$ python -q
>>> import numpy as np
>>> from numpy import linalg as LA
>>> np.set_printoptions(precision=1, suppress=True, linewidth=160)
>>> K = np.load("x.npy")
>>> K.round(1) + 0
array([[ 0. ,  0.1,  0. , -0.1,  0.4, -0.4, -0.8],
       [-0.7,  0.1, -0.2,  0.1, -0.1,  0.6, -0.3],
       [ 0.4, -0.1,  0.6,  0.3,  0.3,  0.5, -0.2],
       [-0.4, -0.1,  0.1,  0.2,  0.8, -0.1,  0.4],
       [-0.2,  0.1,  0.5, -0.8,  0. ,  0. ,  0.1],
       [ 0.3,  0.9, -0.3, -0.1,  0.2,  0.2,  0.2],
       [ 0.3, -0.5, -0.5, -0.4,  0.3,  0.4,  0. ]])
>>> # columns are unit length and at right angles
>>> Y = LA.inv(K)
>>> np.allclose(Y, K.T)
True
>>> round(float(LA.cond(K)), 1)
1.0
>>> print(np.round(LA.det(K) * Y, 1) + 0)
[[ 0.   0.7 -0.4  0.4  0.2 -0.3 -0.3]
 [-0.1 -0.1  0.1  0.1 -0.1 -0.9  0.5]
 [ 0.   0.2 -0.6 -0.1 -0.5  0.3  0.5]
 [ 0.1 -0.1 -0.3 -0.2  0.8  0.1  0.4]
 [-0.4  0.1 -0.3 -0.8  0.  -0.2 -0.3]
 [ 0.4 -0.6 -0.5  0.1  0.  -0.2 -0.4]
 [ 0.8  0.3  0.2 -0.4 -0.1 -0.2  0. ]]
>>> (np.abs(Y) > 1e-9).astype(int)
array([[0, 1, 1, 1, 1, 1, 1],
       [1, 1, 1, 1, 1, 1, 1],
       [1, 1, 1, 1, 1, 1, 1],
       [1, 1, 1, 1, 1, 1, 1],
       [1, 1, 1, 1, 1, 1, 1],
       [1, 1, 1, 1, 1, 1, 1],
       [1, 1, 1, 1, 1, 1, 1]])
>>> np.round(K @ Y, 1) + 0
array([[1., 0., 0., 0., 0., 0., 0.],
       [0., 1., 0., 0., 0., 0., 0.],
       [0., 0., 1., 0., 0., 0., 0.],
       [0., 0., 0., 1., 0., 0., 0.],
       [0., 0., 0., 0., 1., 0., 0.],
       [0., 0., 0., 0., 0., 1., 0.],
       [0., 0., 0., 0., 0., 0., 1.]])
>>> print(round(float(LA.slogdet(K)[0]), 1))
-1.0
>>> m1 = np.loadtxt("run3.csv", delimiter=",")
>>> m1
array([[ 0.9,  0.2,  0.2, -0.1, -0.1, -0.2],
       [ 0.2,  0.1, -0.7,  0.2,  0.2,  0.6],
       [ 0.2, -0.7,  0.4,  0.2,  0.2,  0.5],
       [-0.1,  0.2,  0.2,  0.9, -0.1, -0.2],
       [-0.1,  0.2,  0.2, -0.1,  0.9, -0.2],
       [-0.2,  0.6,  0.5, -0.2, -0.2,  0.6]])
>>> # equal to its transpose
>>> vec = np.array([5, 0, 0, 0, 1, 5])
>>> rhs = m1 @ vec
>>> print(rhs)
[ 3.9  4.2  3.4 -1.1 -0.1  2.3]
>>> np.round(LA.solve(m1, m1[:, 4]), 1) + 0
array([0., 0., 0., 0., 1., 0.])
>>> print(np.round(LA.solve(m1, 3 * rhs), 1) + 0)
[15.  0.  0.  0.  3. 15.]
>>> ev, V = LA.eigh(m1)
>>> print(np.unique(ev.round(6) + 0, return_counts=True)[1])
[1 5]
>>> V @ np.diag(ev) @ V.T
array([[ 0.9,  0.2,  0.2, -0.1, -0.1, -0.2],
       [ 0.2,  0.1, -0.7,  0.2,  0.2,  0.6],
       [ 0.2, -0.7,  0.4,  0.2,  0.2,  0.5],
       [-0.1,  0.2,  0.2,  0.9, -0.1, -0.2],
       [-0.1,  0.2,  0.2, -0.1,  0.9, -0.2],
       [-0.2,  0.6,  0.5, -0.2, -0.2,  0.6]])
>>> (ev > 1e-8).sum(), (ev < -1e-8).sum()
(np.int64(5), np.int64(1))
>>> rng = np.random.default_rng(60)
>>> labels = rng.permutation(6)
>>> labels
array([4, 0, 5, 3, 2, 1])
>>> Y = m1[labels][:, labels]
>>> np.sort(np.abs(LA.eigvals(Y)))
array([1., 1., 1., 1., 1., 1.])
>>> round(np.abs(LA.eigvals(m1)).max(), 1)
np.float64(1.0)
>>> (m1 + m1.T) / 2
array([[ 0.9,  0.2,  0.2, -0.1, -0.1, -0.2],
       [ 0.2,  0.1, -0.7,  0.2,  0.2,  0.6],
       [ 0.2, -0.7,  0.4,  0.2,  0.2,  0.5],
       [-0.1,  0.2,  0.2,  0.9, -0.1, -0.2],
       [-0.1,  0.2,  0.2, -0.1,  0.9, -0.2],
       [-0.2,  0.6,  0.5, -0.2, -0.2,  0.6]])
>>> np.trace(m1)
np.float64(4.0)
>>> np.round(LA.det(m1), 1)
np.float64(-1.0)
>>> t = np.radians(45)
>>> R = np.eye(6)
>>> R[4, 4] = R[3, 3] = np.cos(t)
>>> R[4, 3], R[3, 4] = -np.sin(t), np.sin(t)
>>> print(R)
[[ 1.   0.   0.   0.   0.   0. ]
 [ 0.   1.   0.   0.   0.   0. ]
 [ 0.   0.   1.   0.   0.   0. ]
 [ 0.   0.   0.   0.7  0.7  0. ]
 [ 0.   0.   0.  -0.7  0.7  0. ]
 [ 0.   0.   0.   0.   0.   1. ]]
>>> Y = m1 @ R.T
>>> np.allclose(LA.norm(m1, axis=1), LA.norm(Y, axis=1))
True
>>> LA.svd(m1, compute_uv=False), LA.svd(Y, compute_uv=False)
(array([1., 1., 1., 1., 1., 1.]), array([1., 1., 1., 1., 1., 1.]))
>>> np.abs(Y - m1).max(axis=0)
array([0. , 0. , 0. , 0.7, 0.6, 0. ])
